% ipython --no-banner

In [1]: import numpy as np

In [2]: np.set_printoptions(precision=1, suppress=True, linewidth=120)

In [3]: X = np.load("case8.npy")

In [4]: X
Out[4]: 
array([[-0.8,  0.3,  0.4],
       [-0.5, -0.8, -0.4],
       [ 0.2, -0.6,  0.8]])

In [5]: other = np.array([[0, 2], [3, -2]])

In [6]: C = np.kron(other, X)

In [7]: np.linalg.matrix_rank(C)
Out[7]: np.int64(6)

In [8]: C.shape
Out[8]: (6, 6)

In [9]: C
Out[9]: 
array([[-0. ,  0. ,  0. , -1.7,  0.6,  0.9],
       [-0. , -0. , -0. , -1. , -1.5, -0.8],
       [ 0. , -0. ,  0. ,  0.4, -1.1,  1.6],
       [-2.5,  0.9,  1.3,  1.7, -0.6, -0.9],
       [-1.5, -2.3, -1.2,  1. ,  1.5,  0.8],
       [ 0.6, -1.7,  2.4, -0.4,  1.1, -1.6]])

In [10]: t = np.radians(72)

In [11]: Rm = np.eye(6)

In [12]: Rm[0, 0] = Rm[3, 3] = np.cos(t)

In [13]: Rm[0, 3], Rm[3, 0] = -np.sin(t), np.sin(t)

In [14]: Rm
Out[14]: 
array([[ 0.3,  0. ,  0. , -1. ,  0. ,  0. ],
       [ 0. ,  1. ,  0. ,  0. ,  0. ,  0. ],
       [ 0. ,  0. ,  1. ,  0. ,  0. ,  0. ],
       [ 1. ,  0. ,  0. ,  0.3,  0. ,  0. ],
       [ 0. ,  0. ,  0. ,  0. ,  1. ,  0. ],
       [ 0. ,  0. ,  0. ,  0. ,  0. ,  1. ]])

In [15]: other = C @ Rm.T

In [16]: np.linalg.svd(C, compute_uv=False), np.linalg.svd(other, compute_uv=False)
Out[16]: (array([3.8, 3.8, 3.8, 1.6, 1.6, 1.6]), array([3.8, 3.8, 3.8, 1.6, 1.6, 1.6]))

In [17]: np.allclose(np.linalg.norm(C, axis=1), np.linalg.norm(other, axis=1))
Out[17]: True

In [18]: def softmax(z):
    ...:     e = np.exp(z - z.max(axis=-1, keepdims=True))
    ...:     return e / e.sum(axis=-1, keepdims=True)
    ...: 

In [19]: softmax(X).sum(axis=1)
Out[19]: array([1., 1., 1.])

In [20]: softmax(X[0] + -1)
Out[20]: array([0.1, 0.4, 0.5])

In [21]: scores = X @ X.T / np.sqrt(3)

In [22]: softmax(scores).round(6).argmax(axis=1)
Out[22]: array([0, 1, 2])

In [23]: F = np.load("m.npy")

In [24]: F
Out[24]: 
array([[0, 1, 0, 0, 0, 1, 0, 0, 0, 1, 0],
       [1, 0, 0, 1, 0, 1, 0, 0, 0, 1, 0],
       [0, 0, 0, 0, 0, 0, 0, 0, 0, 0, 0],
       [0, 1, 0, 0, 0, 1, 0, 0, 0, 1, 0],
       [0, 0, 0, 0, 0, 0, 1, 1, 1, 0, 0],
       [1, 1, 0, 1, 0, 0, 0, 0, 0, 1, 0],
       [0, 0, 0, 0, 1, 0, 0, 1, 1, 0, 1],
       [0, 0, 0, 0, 1, 0, 1, 0, 1, 0, 1],
       [0, 0, 0, 0, 1, 0, 1, 1, 0, 0, 1],
       [1, 1, 0, 1, 0, 1, 0, 0, 0, 0, 0],
       [0, 0, 0, 0, 0, 0, 1, 1, 1, 0, 0]])

In [25]: round(np.linalg.det(F), 1)
Out[25]: np.float64(0.0)

In [26]: F @ F
Out[26]: 
array([[3, 2, 0, 3, 0, 2, 0, 0, 0, 2, 0],
       [2, 4, 0, 2, 0, 3, 0, 0, 0, 3, 0],
       [0, 0, 0, 0, 0, 0, 0, 0, 0, 0, 0],
       [3, 2, 0, 3, 0, 2, 0, 0, 0, 2, 0],
       [0, 0, 0, 0, 3, 0, 2, 2, 2, 0, 3],
       [2, 3, 0, 2, 0, 4, 0, 0, 0, 3, 0],
       [0, 0, 0, 0, 2, 0, 4, 3, 3, 0, 2],
       [0, 0, 0, 0, 2, 0, 3, 4, 3, 0, 2],
       [0, 0, 0, 0, 2, 0, 3, 3, 4, 0, 2],
       [2, 3, 0, 2, 0, 3, 0, 0, 0, 4, 0],
       [0, 0, 0, 0, 3, 0, 2, 2, 2, 0, 3]])

In [27]: np.round(np.sort(np.linalg.eigvals(F).real), 1) + 0
Out[27]: array([-1.6, -1.6, -1. , -1. , -1. , -1. ,  0. ,  0. ,  0. ,  3.6,  3.6])

In [28]: np.linalg.cond(F) > 100
Out[28]: np.True_

In [29]: np.linalg.matrix_rank(F, rtol=0.1)
Out[29]: np.int64(8)

In [30]: np.argsort(-np.linalg.norm(F, axis=0).round(6), kind="stable")[:3]
Out[30]: array([1, 5, 6])

In [31]: M = np.loadtxt("dump.csv", delimiter=",")

In [32]: M
Out[32]: 
array([[0., 0., 0., 0., 0., 0., 0., 0., 0., 0.],
       [0., 0., 1., 0., 0., 1., 0., 0., 1., 0.],
       [0., 1., 0., 0., 0., 0., 0., 0., 0., 0.],
       [0., 0., 0., 0., 1., 0., 0., 0., 0., 0.],
       [0., 0., 0., 1., 0., 0., 1., 0., 1., 0.],
       [0., 1., 0., 0., 0., 0., 0., 0., 0., 0.],
       [0., 0., 0., 0., 1., 0., 0., 1., 0., 0.],
       [0., 0., 0., 0., 0., 0., 1., 0., 0., 0.],
       [0., 1., 0., 0., 1., 0., 0., 0., 0., 0.],
       [0., 0., 0., 0., 0., 0., 0., 0., 0., 0.]])

In [33]: vals, V = np.linalg.eigh(F)

In [34]: vec = np.array([0, -1, -1, 1, -2, 0, 0, 1, 2, -1, 2])

In [35]: np.round(V * np.maximum(vals, 0) @ V.T, 1) + 0
Out[35]: 
array([[0.6, 0.7, 0. , 0.6, 0. , 0.7, 0. , 0. , 0. , 0.7, 0. ],
       [0.7, 0.8, 0. , 0.7, 0. , 0.8, 0. , 0. , 0. , 0.8, 0. ],
       [0. , 0. , 0. , 0. , 0. , 0. , 0. , 0. , 0. , 0. , 0. ],
       [0.6, 0.7, 0. , 0.6, 0. , 0.7, 0. , 0. , 0. , 0.7, 0. ],
       [0. , 0. , 0. , 0. , 0.6, 0. , 0.7, 0.7, 0.7, 0. , 0.6],
       [0.7, 0.8, 0. , 0.7, 0. , 0.8, 0. , 0. , 0. , 0.8, 0. ],
       [0. , 0. , 0. , 0. , 0.7, 0. , 0.8, 0.8, 0.8, 0. , 0.7],
       [0. , 0. , 0. , 0. , 0.7, 0. , 0.8, 0.8, 0.8, 0. , 0.7],
       [0. , 0. , 0. , 0. , 0.7, 0. , 0.8, 0.8, 0.8, 0. , 0.7],
       [0.7, 0.8, 0. , 0.7, 0. , 0.8, 0. , 0. , 0. , 0.8, 0. ],
       [0. , 0. , 0. , 0. , 0.6, 0. , 0.7, 0.7, 0.7, 0. , 0.6]])

In [36]: np.round(np.linalg.eigvalsh(F[1:, 1:]), 1) + 0
Out[36]: array([-1.6, -1. , -1. , -1. , -1. , -1. ,  0. ,  0. ,  3. ,  3.6])
